% ipython --no-banner

In [1]: import numpy as np

In [2]: from numpy import linalg as LA

In [3]: np.set_printoptions(suppress=True, linewidth=140)

In [4]: data = np.loadtxt("w.csv", delimiter=",")

In [5]: data
Out[5]: 
array([[ 3.,  4.,  5.,  6.,  7.],
       [ 8.,  9., 10., 11., 12.]])

In [6]: [round(float(x), 1) for x in LA.svd(data, compute_uv=False)[:3]]
Out[6]: [25.4, 1.4]

In [7]: round(LA.norm(data, 2) / LA.norm(data), 1)
Out[7]: np.float64(1.0)

In [8]: np.argsort(-LA.norm(data, axis=0).round(6), kind="stable")[:3]
Out[8]: array([4, 3, 2])

In [9]: LA.matrix_rank(data, rtol=0.1)
Out[9]: np.int64(1)

In [10]: M2 = np.array([[0, 0], [0, 2], [1, 0], [0, 1], [1, 2]])

In [11]: np.einsum("ij,ij->i", data, data)
Out[11]: array([135., 510.])

In [12]: data @ M2
Out[12]: 
array([[12., 28.],
       [22., 53.]])

In [13]: np.einsum("ik,kj->ij", data, M2)
Out[13]: 
array([[12., 28.],
       [22., 53.]])

In [14]: LA.matrix_rank(data @ M2)
Out[14]: np.int64(2)

In [15]: M2.T @ data.T
Out[15]: 
array([[12., 22.],
       [28., 53.]])

In [16]: LA.matrix_rank(np.vstack([data, M2.T]))
Out[16]: np.int64(4)

In [17]: M2 = data / np.sqrt((data ** 2).mean(axis=1, keepdims=True))

In [18]: M2[1].round(1)
Out[18]: array([0.8, 0.9, 1. , 1.1, 1.2])

In [19]: LA.matrix_rank(M2) == LA.matrix_rank(data)
Out[19]: np.True_

In [20]: t3 = np.stack([data, -2 * data, data[::-1]])

In [21]: t3.sum(axis=0)
Out[21]: 
array([[ 5.,  5.,  5.,  5.,  5.],
       [-5., -5., -5., -5., -5.]])

In [22]: t3.shape
Out[22]: (3, 2, 5)

In [23]: def softmax(z):
    ...:     e = np.exp(z - z.max(axis=-1, keepdims=True))
    ...:     return e / e.sum(axis=-1, keepdims=True)
    ...: 

In [24]: np.round(softmax(data[1] + 4), 1) + 0
Out[24]: array([0. , 0. , 0.1, 0.2, 0.6])

In [25]: scores = data @ data.T / np.sqrt(5)

In [26]: np.round(softmax(scores + np.triu(np.full(scores.shape, -np.inf), 1)), 1) + 0
Out[26]: 
array([[1., 0.],
       [0., 1.]])

In [27]: np.round(softmax(scores), 1) + 0
Out[27]: 
array([[0., 1.],
       [0., 1.]])

In [28]: softmax(scores).round(6).argmax(axis=1)
Out[28]: array([1, 1])

In [29]: theta = np.deg2rad(36)

In [30]: mat = np.eye(3)

In [31]: mat[np.ix_([2, 1], [2, 1])] = [[np.cos(theta), -np.sin(theta)], [np.sin(theta), np.cos(theta)]]

In [32]: mat.round(1)
Out[32]: 
array([[ 1. ,  0. ,  0. ],
       [ 0. ,  0.8,  0.6],
       [ 0. , -0.6,  0.8]])

In [33]: # keeps lengths

In [34]: rng = np.random.default_rng(6762)

In [35]: labels = rng.permutation(3)

In [36]: labels
Out[36]: array([2, 0, 1])

In [37]: M2 = mat[labels][:, labels]

In [38]: M2.round(1)
Out[38]: 
array([[ 0.8,  0. , -0.6],
       [ 0. ,  1. ,  0. ],
       [ 0.6,  0. ,  0.8]])

In [39]: round(LA.det(M2), 1), np.round(LA.det(mat[labels]), 1)
Out[39]: (np.float64(1.0), np.float64(1.0))

In [40]: M2 = np.array([[-1, -1], [0, 0]])

In [41]: cent = np.kron(M2, mat)

In [42]: LA.matrix_rank(cent)
Out[42]: np.int64(3)

In [43]: cent.shape
Out[43]: (6, 6)

In [44]: np.round(LA.matrix_power(mat, 2), 1)
Out[44]: 
array([[ 1. ,  0. ,  0. ],
       [ 0. ,  0.3,  1. ],
       [ 0. , -1. ,  0.3]])

In [45]: np.round(np.sort(np.abs(LA.eigvals(mat))), 1)
Out[45]: array([1., 1., 1.])

In [46]: np.round((mat + mat.T) / 2, 1)
Out[46]: 
array([[1. , 0. , 0. ],
       [0. , 0.8, 0. ],
       [0. , 0. , 0.8]])

In [47]: np.allclose(mat, mat.T)
Out[47]: False

In [48]: A = np.array([[-1, 2, -1, 2], [2, -1, 2, -1], [-1, 2, -1, 2], [2, -1, 2, -1]])

In [49]: A @ (-1.0) ** np.arange(4)
Out[49]: array([-6.,  6., -6.,  6.])

In [50]: np.allclose(A @ A.T, A.T @ A)
Out[50]: True

In [51]: rank = LA.matrix_rank(A)

In [52]: rank
Out[52]: np.int64(2)

In [53]: N = LA.svd(A)[2][rank:].T

In [54]: LA.matrix_rank(A.T @ A), LA.matrix_rank(A @ A.T)
Out[54]: (np.int64(2), np.int64(2))

In [55]: N.shape
Out[55]: (4, 2)

In [56]: [int(LA.matrix_rank(np.delete(A, i, axis=0))) for i in range(4)]
Out[56]: [2, 2, 2, 2]

In [57]: x = np.array([8, 7, 7, 7])

In [58]: a = np.maximum(A @ x, 0)

In [59]: A.T @ a
Out[59]: array([38, 20, 38, 20])

In [60]: np.maximum(A @ (3 * x), 0)
Out[60]: array([39, 48, 39, 48])

In [61]: np.maximum(A @ x, 0) - np.maximum(-A @ x, 0)
Out[61]: array([13, 16, 13, 16])

In [62]: a
Out[62]: array([13, 16, 13, 16])

In [63]: np.round(np.tanh(A @ x), 1)
Out[63]: array([1., 1., 1., 1.])

In [64]: left, sigma, Vt = LA.svd(A)

In [65]: V = Vt[:(sigma > 1e-8).sum()]

In [66]: x = A[1] + 4 * A[0] + rng.integers(2) * np.eye(4)[0]

In [67]: x
Out[67]: array([-1.,  7., -2.,  7.])

In [68]: np.round(np.diag(V.T @ V), 1)
Out[68]: array([0.5, 0.5, 0.5, 0.5])

In [69]: np.round(V.T @ V, 1) + 0
Out[69]: 
array([[0.5, 0. , 0.5, 0. ],
       [0. , 0.5, 0. , 0.5],
       [0.5, 0. , 0.5, 0. ],
       [0. , 0.5, 0. , 0.5]])

In [70]: round(float(LA.norm(x - V.T @ V @ x)), 1)
Out[70]: 0.7

In [71]: M = np.load("data.npy")

In [72]: M.round(1) + 0
Out[72]: 
array([[ 0.4, -0.3,  0.2, -0.1,  0.3],
       [-0.3,  0.8,  0.1,  0. ,  0.2],
       [ 0.2,  0.1,  0.4,  0.3,  0.3],
       [-0.1,  0. ,  0.3,  0.8, -0.2],
       [ 0.3,  0.2,  0.3, -0.2,  0.6]])

In [73]: # equal to its transpose

In [74]: left, sigma, Vt = LA.svd(M)

In [75]: np.argmax(sigma[:-1] / (sigma[1:] + 1e-6)) + 1
Out[75]: np.int64(3)

In [76]: sigma.round(1) + 0
Out[76]: array([1., 1., 1., 0., 0.])

In [77]: M2 = left[:, :3] @ np.diag(sigma[:3]) @ Vt[:3]

In [78]: LA.matrix_rank(M, rtol=0.05)
Out[78]: np.int64(3)

In [79]: M2.round(1) + 0
Out[79]: 
array([[ 0.4, -0.3,  0.2, -0.1,  0.3],
       [-0.3,  0.8,  0.1,  0. ,  0.2],
       [ 0.2,  0.1,  0.4,  0.3,  0.3],
       [-0.1,  0. ,  0.3,  0.8, -0.2],
       [ 0.3,  0.2,  0.3, -0.2,  0.6]])

In [80]: round(np.abs(M - M2).max(), 1)
Out[80]: np.float64(0.0)

In [81]: w, V = LA.eigh(M2)

In [82]: x = np.array([-7, 9, -4, 2, 6])

In [83]: np.round(LA.eigvalsh(M2[1:, 1:]), 1) + 0
Out[83]: array([0. , 0.6, 1. , 1. ])

In [84]: np.round(V * np.maximum(w, 0) @ V.T, 1) + 0
Out[84]: 
array([[ 0.4, -0.3,  0.2, -0.1,  0.3],
       [-0.3,  0.8,  0.1,  0. ,  0.2],
       [ 0.2,  0.1,  0.4,  0.3,  0.3],
       [-0.1,  0. ,  0.3,  0.8, -0.2],
       [ 0.3,  0.2,  0.3, -0.2,  0.6]])

In [85]: np.round(V * np.abs(w) @ V.T, 1) + 0
Out[85]: 
array([[ 0.4, -0.3,  0.2, -0.1,  0.3],
       [-0.3,  0.8,  0.1,  0. ,  0.2],
       [ 0.2,  0.1,  0.4,  0.3,  0.3],
       [-0.1,  0. ,  0.3,  0.8, -0.2],
       [ 0.3,  0.2,  0.3, -0.2,  0.6]])

In [86]: w, V = LA.eigh(M)

In [87]: w.round(1) + 0
Out[87]: array([0., 0., 1., 1., 1.])

In [88]: np.round(V.T @ V, 1) + 0
Out[88]: 
array([[1., 0., 0., 0., 0.],
       [0., 1., 0., 0., 0.],
       [0., 0., 1., 0., 0.],
       [0., 0., 0., 1., 0.],
       [0., 0., 0., 0., 1.]])

In [89]: (w > 1e-8).sum(), (w < -1e-8).sum()
Out[89]: (np.int64(3), np.int64(0))

In [90]: np.round(LA.svd(M, compute_uv=False), 1) + 0
Out[90]: array([1., 1., 1., 0., 0.])

In [91]: round(w.sum(), 1), np.trace(M)
Out[91]: (np.float64(3.0), np.float64(3.0))

In [92]: W0 = np.loadtxt("mat.csv", delimiter=",")

In [93]: W0
Out[93]: 
array([[ -2.,  -3.,  -2.],
       [ -1.,  -2.,   0.],
       [ -4.,  -1.,  -2.],
       [ -7.,  -2.,  -1.],
       [ -9.,   1.,  -1.],
       [ -9.,  -2.,  -1.],
       [ -9.,   0.,  -1.],
       [-11.,  -1.,  -3.],
       [-11.,  -3.,  -4.],
       [ -9.,  -5.,  -4.],
       [ -8.,  -3.,  -7.],
       [ -5.,  -2.,  -6.],
       [ -3.,  -5.,  -5.],
       [  0.,  -7.,  -2.],
       [ -2., -10.,  -4.],
       [ -3., -13.,  -5.],
       [ -6., -16.,  -3.],
       [ -3., -19.,  -5.],
       [  0., -21.,  -3.],
       [ -1., -20.,  -6.],
       [  2., -22.,  -7.],
       [  0., -19.,  -5.],
       [  1., -17.,  -8.]])

In [94]: Xc = (W0 - W0.mean(axis=0)) / W0.std(axis=0)

In [95]: np.argwhere(np.abs(Xc) > 2)
Out[95]: array([], shape=(0, 2), dtype=int64)

In [96]: np.round(Xc.std(axis=0), 1)
Out[96]: array([1., 1., 1.])

In [97]: coef = LA.lstsq(np.delete(Xc, 2, axis=1), Xc[:, 2])[0]

In [98]: np.abs(coef).argmax()
Out[98]: np.int64(1)

In [99]: coef.round(1)
Out[99]: array([0.1, 0.6])

In [100]: np.round(1 - np.var(Xc[:, 2] - np.delete(Xc, 2, axis=1) @ coef), 1)
Out[100]: np.float64(0.3)

In [101]: Xc = W0 - W0.mean(axis=0)

In [102]: V = LA.svd(Xc)[2][:2]

In [103]: M2 = Xc - Xc @ V.T @ V

In [104]: round(LA.norm(M2) / LA.norm(Xc), 1)
Out[104]: np.float64(0.2)

In [105]: np.round(np.diag(V.T @ V), 1)
Out[105]: array([1. , 1. , 0.1])

In [106]: x = np.array([8, 2, 4])

In [107]: target = W0 @ x

In [108]: np.round(LA.solve(W0.T @ W0, W0.T @ target), 1)
Out[108]: array([8., 2., 4.])

In [109]: np.round(LA.pinv(W0) @ W0, 1) + 0
Out[109]: 
array([[1., 0., 0.],
       [0., 1., 0.],
       [0., 0., 1.]])

In [110]: np.round(LA.lstsq(W0, target)[0], 1)
Out[110]: array([8., 2., 4.])

In [111]: target
Out[111]: 
array([ -30.,  -12.,  -42.,  -64.,  -74.,  -80.,  -76., -102., -110.,  -98.,  -98.,  -68.,  -54.,  -22.,  -52.,  -70.,  -92.,  -82.,  -54.,
        -72.,  -56.,  -58.,  -58.])

In [112]: target = target + 0.1 * rng.normal(size=23)

In [113]: target.round(1)
Out[113]: 
array([ -30.1,  -12. ,  -41.8,  -63.9,  -73.9,  -80. ,  -76.1, -102.1, -110.1,  -98.1,  -97.9,  -68. ,  -54.1,  -22. ,  -52. ,  -69.9,
        -91.9,  -82. ,  -54. ,  -72. ,  -55.9,  -57.9,  -58. ])

In [114]: coef, *_ = LA.lstsq(W0, target)

In [115]: np.round(W0.T @ (target - W0 @ coef), 1) + 0
Out[115]: array([0., 0., 0.])

In [116]: coef.round()
Out[116]: array([8., 2., 4.])

In [117]: round(LA.norm(target - W0 @ coef), 1)
Out[117]: np.float64(0.3)

In [118]: M2 = np.c_[W0[:, :1] @ np.array([[0]]), np.array([0, -2, 2, -1, 0, 2, 2, 0, 1, -2, -1, 1, -2, -2, 2, -2, 0, 1, -1, 0, 2, -1, -2])]

In [119]: M2
Out[119]: 
array([[ 0.,  0.],
       [ 0., -2.],
       [ 0.,  2.],
       [ 0., -1.],
       [ 0.,  0.],
       [ 0.,  2.],
       [ 0.,  2.],
       [ 0.,  0.],
       [ 0.,  1.],
       [ 0., -2.],
       [ 0., -1.],
       [ 0.,  1.],
       [ 0., -2.],
       [ 0., -2.],
       [ 0.,  2.],
       [ 0., -2.],
       [ 0.,  0.],
       [ 0.,  1.],
       [ 0., -1.],
       [ 0.,  0.],
       [ 0.,  2.],
       [ 0., -1.],
       [ 0., -2.]])

In [120]: LA.matrix_rank(M2)
Out[120]: np.int64(1)

In [121]: LA.matrix_rank(np.c_[W0, M2])
Out[121]: np.int64(4)

In [122]: np.round(LA.norm(LA.qr(W0)[0].T @ M2, axis=0) ** 2 / ((M2 ** 2).sum(axis=0) + 1e-12), 1)
Out[122]: array([0. , 0.1])

In [123]: J = np.array([[16.0, 1.0, -1.5, -2.1, -1.0],
     ...:     [4.0, -0.5, -2.1, -0.3, 1.8],
     ...:     [-20.0, 1.1, 0.0, 0.2, -0.4],
     ...:     [-16.0, -0.1, 0.2, 0.1, -0.9],
     ...:     [2.0, 1.2, 0.0, 0.4, 0.9]])

In [124]: J
Out[124]: 
array([[ 16. ,   1. ,  -1.5,  -2.1,  -1. ],
       [  4. ,  -0.5,  -2.1,  -0.3,   1.8],
       [-20. ,   1.1,   0. ,   0.2,  -0.4],
       [-16. ,  -0.1,   0.2,   0.1,  -0.9],
       [  2. ,   1.2,   0. ,   0.4,   0.9]])

In [125]: M2 = LA.inv(J)

In [126]: (np.abs(M2) > 1e-9).astype(int)
Out[126]: 
array([[1, 1, 1, 1, 1],
       [1, 1, 1, 1, 1],
       [1, 1, 1, 1, 1],
       [1, 1, 1, 1, 1],
       [1, 1, 1, 1, 1]])

In [127]: M2.round(1) + 0
Out[127]: 
array([[ 0. ,  0. , -0.2,  0.3,  0.2],
       [ 0.2, -0.1, -0.5,  1. ,  1.2],
       [-0.7, -0.7,  4.8, -7.4, -4.7],
       [ 0.7,  0.6, -7.8, 11.5,  7.7],
       [-0.7, -0.2,  4.7, -7.1, -4.4]])

In [128]: round(LA.det(J) * LA.det(M2), 1)
Out[128]: np.float64(1.0)

In [129]: np.round(LA.slogdet(J)[0], 1)
Out[129]: np.float64(1.0)

In [130]: round(LA.norm(J[4], 1), 1), round(LA.norm(J[4], np.inf), 1)
Out[130]: (np.float64(4.5), np.float64(2.0))

In [131]: np.round(J[4] @ J[3], 1)
Out[131]: np.float64(-32.9)

In [132]: np.round(LA.norm(J, 2), 1)
Out[132]: np.float64(30.6)

In [133]: round(float(LA.norm(J, "nuc")), 1)
Out[133]: 37.8

In [134]: labels = rng.permutation(5)

In [135]: labels
Out[135]: array([1, 0, 3, 4, 2])

In [136]: M2 = J[labels][:, labels]

In [137]: np.diag(M2)
Out[137]: array([-0.5, 16. ,  0.1,  0.9,  0. ])

In [138]: M2 = np.array([[-1, -3], [0, -1], [-1, -1], [1, -3], [1, 1]])

In [139]: LA.matrix_rank(J @ M2)
Out[139]: np.int64(2)

In [140]: np.round(np.einsum("ij,ij->i", J, J), 1)
Out[140]: array([264.7,  24. , 401.4, 256.9,   6.4])

In [141]: np.vstack([J, M2.T]).shape
Out[141]: (7, 5)

In [142]: np.round(J @ M2, 1)
Out[142]: 
array([[-17.6, -42.2],
       [ -0.4,  -6.7],
       [ 19.8,  57.9],
       [ 15. ,  46.7],
       [ -0.7,  -7.5]])

In [143]: np.round(np.einsum("ik,kj->ij", J, M2), 1)
Out[143]: 
array([[-17.6, -42.2],
       [ -0.4,  -6.7],
       [ 19.8,  57.9],
       [ 15. ,  46.7],
       [ -0.7,  -7.5]])

In [144]: np.round(np.einsum("ik,kj->ji", J, M2), 1)
Out[144]: 
array([[-17.6,  -0.4,  19.8,  15. ,  -0.7],
       [-42.2,  -6.7,  57.9,  46.7,  -7.5]])
